$ python -q
>>> import numpy as np
>>> import numpy.linalg as la
>>> np.set_printoptions(precision=2, suppress=True, linewidth=120)
>>> rnd = lambda a: np.round(a, 2) + 0
>>> M = np.array([[-1.0, -2.0, 0.0, 0.0, 0.0, 0.0, 0.0, 0.0],
...     [-2.0, -1.0, -2.0, 0.0, 0.0, 0.0, 0.0, 0.0],
...     [0.0, -2.0, 1.0, -2.0, 0.0, 0.0, 0.0, 0.0],
...     [0.0, 0.0, -2.0, 2.0, -2.0, 0.0, 0.0, 0.0],
...     [0.0, 0.0, 0.0, -2.0, -1.0, -2.0, 0.0, 0.0],
...     [0.0, 0.0, 0.0, 0.0, -2.0, -1.0, -2.0, 0.0],
...     [0.0, 0.0, 0.0, 0.0, 0.0, -2.0, 2.0, -2.0],
...     [0.0, 0.0, 0.0, 0.0, 0.0, 0.0, -2.0, 2.0]])
>>> Q, r_ = la.qr(M)
>>> rnd(abs(r_[0, 0])), rnd(la.norm(M[:, 0]))
(np.float64(2.24), np.float64(2.24))
>>> Q, evecs = la.qr(M[:, :7])[0], la.qr(M[:, 7:])[0]
>>> sigma = la.svd(Q.T @ evecs, compute_uv=False)
>>> rnd(np.degrees(np.arccos(sigma.clip(0, 1))))
array([12.72])
>>> rnd(la.norm(Q @ Q.T - evecs @ evecs.T, 2))
np.float64(1.0)
>>> rnd(sigma)
array([0.98])
>>> rng = np.random.default_rng(67749)
>>> z = rng.permutation(8)
>>> z
array([6, 4, 1, 3, 7, 2, 5, 0])
>>> B = M[z][:, z]
>>> B
array([[ 2.,  0.,  0.,  0., -2.,  0., -2.,  0.],
       [ 0., -1.,  0., -2.,  0.,  0., -2.,  0.],
       [ 0.,  0., -1.,  0.,  0., -2.,  0., -2.],
       [ 0., -2.,  0.,  2.,  0., -2.,  0.,  0.],
       [-2.,  0.,  0.,  0.,  2.,  0.,  0.,  0.],
       [ 0.,  0., -2., -2.,  0.,  1.,  0.,  0.],
       [-2., -2.,  0.,  0.,  0.,  0., -1.,  0.],
       [ 0.,  0., -2.,  0.,  0.,  0.,  0., -1.]])
>>> rnd(np.sort(np.abs(la.eigvals(B))))
array([0.23, 1.  , 1.23, 1.95, 3.49, 3.88, 4.27, 4.6 ])
